$ python3 -q
>>> import numpy as np
>>> np.set_printoptions(precision=2, suppress=True, linewidth=140, floatmode="fixed")
>>> rnd = lambda a: np.round(a, 2) + 0
>>> K = np.array([[-3.0, 2.27, 1.9],
...     [-0.66, 0.65, -0.32],
...     [-0.67, 1.28, 0.77],
...     [-2.01, 2.0, 1.09],
...     [3.77, -3.32, -2.35],
...     [-2.05, 2.23, 1.66],
...     [-0.07, 0.04, -0.01],
...     [-1.09, 0.9, 0.53],
...     [-0.27, 0.27, 0.2],
...     [1.49, -1.47, -1.26],
...     [1.53, -1.53, -1.13],
...     [2.54, -2.45, -1.7],
...     [6.4, -6.25, -3.87],
...     [5.17, -4.81, -2.62],
...     [-0.72, 1.05, 0.33],
...     [-0.53, 0.48, 0.29],
...     [7.43, -6.46, -4.78],
...     [-0.2, -0.5, 0.5]])
>>> x = np.array([2, 1, 1])
>>> y = K @ x
>>> print(rnd(np.linalg.pinv(K) @ K))
[[1.00 0.00 0.00]
 [0.00 1.00 0.00]
 [0.00 0.00 1.00]]
>>> rng = np.random.default_rng(35153)
>>> y = y + 0.02 * rng.normal(size=18)
>>> print(rnd(y))
[-1.85 -1.00  0.70 -0.91  1.86 -0.25 -0.12 -0.72 -0.06  0.26  0.38  0.91  2.68  2.92 -0.05 -0.31  3.64 -0.41]
>>> c, *_ = np.linalg.lstsq(K, y)
>>> print(rnd(c))
[2.00 1.00 0.99]
>>> print(c.round())
[2.00 1.00 1.00]
>>> dist = np.linalg.norm(K[:, None] - K[None], axis=-1)
>>> print(rnd(dist[:5, :5]))
[[0.00 3.61 2.77 1.31 9.75]
 [3.61 0.00 1.26 2.37 6.29]
 [2.77 1.26 0.00 1.55 7.11]
 [1.31 2.37 1.55 0.00 8.58]
 [9.75 6.29 7.11 8.58 0.00]]
>>> print(np.unravel_index(dist.round(6).argmax(), dist.shape))
(np.int64(0), np.int64(16))
>>> print(np.linalg.matrix_rank(dist ** 2))
5
>>> print((dist + 1e9 * np.eye(18)).round(6).argmin(axis=1))
[ 5 15 14  5 11  3  8 14 15 10  9 10 16  4  7  8 12  6]
>>> print(dist[12].round(6).argsort(kind="stable")[:4])
[12 16 13  4]
